$ ipython --no-banner

In [1]: import numpy as np

In [2]: from numpy import linalg as LA

In [3]: np.set_printoptions(suppress=True, linewidth=160)

In [4]: def tidy(a):
   ...:     return np.round(a, 2) + 0
   ...: 

In [5]: t = np.deg2rad(15)

In [6]: J = np.eye(3)

In [7]: J[np.ix_([0, 1], [0, 1])] = [[np.cos(t), -np.sin(t)], [np.sin(t), np.cos(t)]]

In [8]: tidy(J)
Out[8]: 
array([[ 0.97, -0.26,  0.  ],
       [ 0.26,  0.97,  0.  ],
       [ 0.  ,  0.  ,  1.  ]])

In [9]: tidy(LA.svd(J, compute_uv=False))
Out[9]: array([1., 1., 1.])

In [10]: tidy(J.T @ J)
Out[10]: 
array([[1., 0., 0.],
       [0., 1., 0.],
       [0., 0., 1.]])

In [11]: tidy(LA.det(J))
Out[11]: np.float64(1.0)

In [12]: (LA.matrix_power((J != 0) + (J.T != 0) + np.eye(3), 3) > 0).astype(int)
Out[12]: 
array([[1, 1, 0],
       [1, 1, 0],
       [0, 0, 1]])

In [13]: x0 = np.array([5, 1, 0])

In [14]: tidy(LA.norm(x0)), tidy(LA.norm(J @ x0))
Out[14]: (np.float64(5.1), np.float64(5.1))

In [15]: tidy(LA.det(J))
Out[15]: np.float64(1.0)

In [16]: 3 - LA.matrix_rank(J - np.eye(3), tol=1e-8)
Out[16]: np.int64(1)

In [17]: W1 = np.array([[-1, 2, -2, -2], [2, 2, -2, 0], [1, 2, 2, 0]])

In [18]: coef = np.array([-2, 3, 0, -1])

In [19]: hid = np.maximum(J @ W1 + coef, 0)

In [20]: (hid > 0).astype(int)
Out[20]: 
array([[0, 1, 0, 0],
       [0, 1, 0, 0],
       [0, 1, 1, 0]])

In [21]: tidy((hid > 0).mean(axis=0))
Out[21]: array([0.  , 1.  , 0.33, 0.  ])

In [22]: basis = np.array([[2, 5], [-3, 5], [1, -1], [-2, 0]])

In [23]: (hid @ basis).round(6).argmax(axis=1)
Out[23]: array([1, 1, 1])

In [24]: mat = np.array([[0, -4, -1, 3], [3, 0, -4, -1], [-1, 3, 0, -4], [-4, -1, 3, 0]])

In [25]: # looks like rank 3

In [26]: np.kron(np.eye(2, dtype=int), mat)
Out[26]: 
array([[ 0, -4, -1,  3,  0,  0,  0,  0],
       [ 3,  0, -4, -1,  0,  0,  0,  0],
       [-1,  3,  0, -4,  0,  0,  0,  0],
       [-4, -1,  3,  0,  0,  0,  0,  0],
       [ 0,  0,  0,  0,  0, -4, -1,  3],
       [ 0,  0,  0,  0,  3,  0, -4, -1],
       [ 0,  0,  0,  0, -1,  3,  0, -4],
       [ 0,  0,  0,  0, -4, -1,  3,  0]])

In [27]: tidy(LA.eigvals(mat).sum().real)
Out[27]: np.float64(0.0)

In [28]: np.einsum("ii->", mat)
Out[28]: np.int64(0)

In [29]: np.einsum("ij,ji->", mat, mat)
Out[29]: np.int64(-92)

In [30]: Uu, s, Vt = LA.svd(mat)

In [31]: np.argmax(s[:-1] / (s[1:] + 1e-6)) + 1
Out[31]: np.int64(3)

In [32]: M2 = Uu[:, :3] @ np.diag(s[:3]) @ Vt[:3]

In [33]: tidy(M2)
Out[33]: 
array([[ 0., -4., -1.,  3.],
       [ 3.,  0., -4., -1.],
       [-1.,  3.,  0., -4.],
       [-4., -1.,  3.,  0.]])

In [34]: LA.matrix_rank(M2)
Out[34]: np.int64(3)

In [35]: tidy(mat @ LA.pinv(mat) @ mat)
Out[35]: 
array([[ 0., -4., -1.,  3.],
       [ 3.,  0., -4., -1.],
       [-1.,  3.,  0., -4.],
       [-4., -1.,  3.,  0.]])

In [36]: W1 = np.array([[0, 2], [1, 0], [1, 3], [3, 3]])

In [37]: coef = np.array([-3, 2])

In [38]: hid = np.maximum(mat @ W1 + coef, 0)

In [39]: (hid > 0).astype(int)
Out[39]: 
array([[1, 1],
       [0, 0],
       [0, 0],
       [0, 1]])

In [40]: hid
Out[40]: 
array([[1, 8],
       [0, 0],
       [0, 0],
       [0, 3]])

In [41]: (hid > 0).mean(axis=0)
Out[41]: array([0.25, 0.5 ])

In [42]: basis = np.array([[-3, 0, -2], [1, 1, 3]])

In [43]: W1 @ basis
Out[43]: 
array([[ 2,  2,  6],
       [-3,  0, -2],
       [ 0,  3,  7],
       [-6,  3,  3]])

In [44]: (hid @ basis).round(6).argmax(axis=1)
Out[44]: array([2, 0, 0, 2])

In [45]: rng = np.random.default_rng(599)

In [46]: lab = rng.permutation(4)

In [47]: lab
Out[47]: array([2, 1, 0, 3])

In [48]: M2 = mat[lab][:, lab]

In [49]: np.trace(M2)
Out[49]: np.int64(0)

In [50]: M2
Out[50]: 
array([[ 0,  3, -1, -4],
       [-4,  0,  3, -1],
       [-1, -4,  0,  3],
       [ 3, -1, -4,  0]])

In [51]: tidy(LA.det(M2)), tidy(LA.det(mat[lab]))
Out[51]: (np.float64(0.0), np.float64(0.0))

In [52]: tidy(np.sort(np.abs(LA.eigvals(M2))))
Out[52]: array([0.  , 2.  , 7.07, 7.07])

In [53]: np.allclose(M2, mat)
Out[53]: False

In [54]: data = np.loadtxt("sample19.csv", delimiter=",")

In [55]: data
Out[55]: 
array([[ 5.,  5.,  5.,  5.],
       [ 5., 10., 10., 10.],
       [ 5., 10., 15., 15.],
       [ 5., 10., 15., 20.]])

In [56]: x0 = np.ones(4)

In [57]: for _ in range(6):
    ...:     x0 = data @ x0
    ...:     x0 /= LA.norm(x0)
    ...:     print(round(x0 @ data @ x0, 2))
    ...: 
41.4
41.45
41.45
41.45
41.45
41.45

In [58]: tidy(x0)
Out[58]: array([0.23, 0.43, 0.58, 0.66])

In [59]: lab = rng.permutation(4)

In [60]: M2 = data[:, lab] * rng.choice([-1, 1], 4)

In [61]: M2
Out[61]: 
array([[ -5.,   5.,  -5.,   5.],
       [-10.,  10., -10.,   5.],
       [-10.,  15., -15.,   5.],
       [-10.,  15., -20.,   5.]])

In [62]: Uu, _, Vt = LA.svd(data.T @ M2)

In [63]: lab
Out[63]: array([1, 2, 3, 0])

In [64]: P = np.triu(np.array([[1, 2, 2, 0], [1, 3, 0, 3], [1, 0, 0, 2], [2, 0, 0, 0]]), 1) + np.eye(4)

In [65]: M2 = P @ data @ LA.inv(P)

In [66]: M2
Out[66]: 
array([[25., -5.,  5., 60.],
       [20.,  0., 15., 40.],
       [15.,  0., 15., 25.],
       [ 5.,  0.,  5., 10.]])

In [67]: tidy(np.poly(M2))
Out[67]: array([   1.,  -50.,  375., -875.,  625.])

In [68]: LA.matrix_rank(M2)
Out[68]: np.int64(4)

In [69]: feats = np.eye(3, dtype=int)[rng.permutation(3)] * np.array([2, 1, 2])

In [70]: feats
Out[70]: 
array([[2, 0, 0],
       [0, 1, 0],
       [0, 0, 2]])

In [71]: M2 = feats[0, 0] * feats[1:] - np.outer(feats[1:, 0], feats[0])

In [72]: M2
Out[72]: 
array([[0, 2, 0],
       [0, 0, 4]])

In [73]: feats[:, 0] / feats[0, 0]
Out[73]: array([1., 0., 0.])

In [74]: LA.matrix_rank(M2), LA.matrix_rank(feats)
Out[74]: (np.int64(2), np.int64(3))

In [75]: Uu, s, Vt = LA.svd(M2, full_matrices=False)

In [76]: Uu.shape, s.shape, Vt.shape
Out[76]: ((2, 2), (2,), (2, 3))

In [77]: Uu.T @ Uu
Out[77]: 
array([[1., 0.],
       [0., 1.]])

In [78]: s
Out[78]: array([4., 2.])

In [79]: s / s[0]
Out[79]: array([1. , 0.5])

In [80]: Uu.T @ M2 @ Vt.T
Out[80]: 
array([[4., 0.],
       [0., 2.]])

In [81]: np.allclose(Uu * s @ Vt, M2)
Out[81]: True

In [82]: np.abs(Uu[:, 0]).round(6).argmax()
Out[82]: np.int64(1)

In [83]: L = LA.cholesky(feats)

In [84]: tidy(np.prod(np.diag(L)) ** 2), tidy(LA.det(feats))
Out[84]: (np.float64(4.0), np.float64(4.0))

In [85]: tidy(LA.norm(feats[1], 1)), tidy(LA.norm(feats[1], np.inf))
Out[85]: (np.float64(1.0), np.float64(1.0))

In [86]: tidy(LA.norm(feats, "nuc"))
Out[86]: np.float64(5.0)

In [87]: feats[1] @ feats[0]
Out[87]: np.int64(0)

In [88]: tidy(LA.norm(feats[1] - feats[0]))
Out[88]: np.float64(2.24)

In [89]: tidy(LA.norm(feats, 1)), tidy(LA.norm(feats, np.inf))
Out[89]: (np.float64(2.0), np.float64(2.0))

In [90]: M = np.loadtxt("dump.csv", delimiter=",")

In [91]: M
Out[91]: 
array([[ 1., -2.,  4., -8.],
       [ 1., -1.,  1., -1.],
       [ 1.,  0.,  0.,  0.]])

In [92]: # row 0 dominates

In [93]: t = np.radians(36)

In [94]: R = np.eye(4)

In [95]: R[0, 0] = R[2, 2] = np.cos(t)

In [96]: R[0, 2], R[2, 0] = -np.sin(t), np.sin(t)

In [97]: tidy(R)
Out[97]: 
array([[ 0.81,  0.  , -0.59,  0.  ],
       [ 0.  ,  1.  ,  0.  ,  0.  ],
       [ 0.59,  0.  ,  0.81,  0.  ],
       [ 0.  ,  0.  ,  0.  ,  1.  ]])

In [98]: M2 = M @ R.T

In [99]: np.allclose(M @ M.T, M2 @ M2.T)
Out[99]: True

In [100]: tidy(M2)
Out[100]: 
array([[-1.54, -2.  ,  3.82, -8.  ],
       [ 0.22, -1.  ,  1.4 , -1.  ],
       [ 0.81,  0.  ,  0.59,  0.  ]])

In [101]: F = np.load("out16.npy")

In [102]: tidy(F)
Out[102]: 
array([[-1.66, -2.69,  2.16, -1.16],
       [ 3.33, -1.87,  0.74,  0.94],
       [-1.46, -1.45, -1.21,  3.21],
       [-0.21,  1.78,  3.06,  1.86]])

In [103]: t = np.radians(60)

In [104]: R = np.eye(4)

In [105]: R[1, 1] = R[2, 2] = np.cos(t)

In [106]: R[1, 2], R[2, 1] = -np.sin(t), np.sin(t)

In [107]: tidy(R)
Out[107]: 
array([[ 1.  ,  0.  ,  0.  ,  0.  ],
       [ 0.  ,  0.5 , -0.87,  0.  ],
       [ 0.  ,  0.87,  0.5 ,  0.  ],
       [ 0.  ,  0.  ,  0.  ,  1.  ]])

In [108]: M2 = F @ R.T

In [109]: tidy(LA.svd(F, compute_uv=False)), tidy(LA.svd(M2, compute_uv=False))
Out[109]: (array([4., 4., 4., 4.]), array([4., 4., 4., 4.]))

In [110]: tidy(LA.det(R)), np.trace(R)
Out[110]: (np.float64(1.0), np.float64(3.0))

In [111]: tidy(np.abs(M2 - F).max(axis=0))
Out[111]: array([0.  , 3.54, 3.41, 0.  ])
